$ python -q
>>> import numpy as np
>>> import numpy.linalg as la
>>> np.set_printoptions(suppress=True, linewidth=200)
>>> f = np.array([3, 0, 2, 0, 3, 0, 3, 3, 3, 3])
>>> g = np.array([-1, 1, 0, 2, 2, 2, -1, -1, -1, -2, -2, 1, 1, -2, -2])
>>> E = f[:, None] + g[None, :]
>>> E
array([[ 2,  4,  3,  5,  5,  5,  2,  2,  2,  1,  1,  4,  4,  1,  1],
       [-1,  1,  0,  2,  2,  2, -1, -1, -1, -2, -2,  1,  1, -2, -2],
       [ 1,  3,  2,  4,  4,  4,  1,  1,  1,  0,  0,  3,  3,  0,  0],
       [-1,  1,  0,  2,  2,  2, -1, -1, -1, -2, -2,  1,  1, -2, -2],
       [ 2,  4,  3,  5,  5,  5,  2,  2,  2,  1,  1,  4,  4,  1,  1],
       [-1,  1,  0,  2,  2,  2, -1, -1, -1, -2, -2,  1,  1, -2, -2],
       [ 2,  4,  3,  5,  5,  5,  2,  2,  2,  1,  1,  4,  4,  1,  1],
       [ 2,  4,  3,  5,  5,  5,  2,  2,  2,  1,  1,  4,  4,  1,  1],
       [ 2,  4,  3,  5,  5,  5,  2,  2,  2,  1,  1,  4,  4,  1,  1],
       [ 2,  4,  3,  5,  5,  5,  2,  2,  2,  1,  1,  4,  4,  1,  1]])
>>> A2 = np.array([[2, -3],
...     [2, 2],
...     [2, 1],
...     [0, -2],
...     [-3, 0],
...     [-2, -3],
...     [-1, -1],
...     [0, -2],
...     [2, 3],
...     [0, 2],
...     [3, -2],
...     [0, -2],
...     [-1, 3],
...     [0, -1],
...     [1, -2]])
>>> np.einsum("ik,kj->ij", E, A2)
array([[ -5, -19],
       [-20,   2],
       [-10, -12],
       [-20,   2],
       [ -5, -19],
       [-20,   2],
       [ -5, -19],
       [ -5, -19],
       [ -5, -19],
       [ -5, -19]])
>>> A2 @ E
Traceback (most recent call last):
  File "<python-input-9>", line 1, in <module>
    A2 @ E
    ~~~^~~
ValueError: matmul: Input operand 1 has a mismatch in its core dimension 0, with gufunc signature (n?,k),(k,m?)->(n?,m?) (size 10 is different from 2)
>>> la.matrix_rank(E @ A2)
np.int64(2)
>>> left, s, Vh = la.svd(E)
>>> V = Vh[:(s > 1e-8).sum()]
>>> rng = np.random.default_rng(819862)
>>> x0 = E[6] + -2 * E[8] + rng.integers(2) * np.eye(15)[6]
>>> x0
array([-2., -4., -3., -5., -5., -5., -2., -2., -2., -1., -1., -4., -4., -1., -1.])
>>> np.allclose(V.T @ V @ x0, x0)
True
>>> C2 = E.T @ E
>>> np.round(la.svd(E, compute_uv=False) ** 2, 2) + 0
array([1007.84,   92.16,    0.  ,    0.  ,    0.  ,    0.  ,    0.  ,    0.  ,    0.  ,    0.  ])
>>> np.allclose(C2, C2.T)
True
>>> np.diag(C2)
array([ 28, 108,  58, 178, 178, 178,  28,  28,  28,  18,  18, 108, 108,  18,  18])
>>> (E @ E.T).shape
(10, 10)
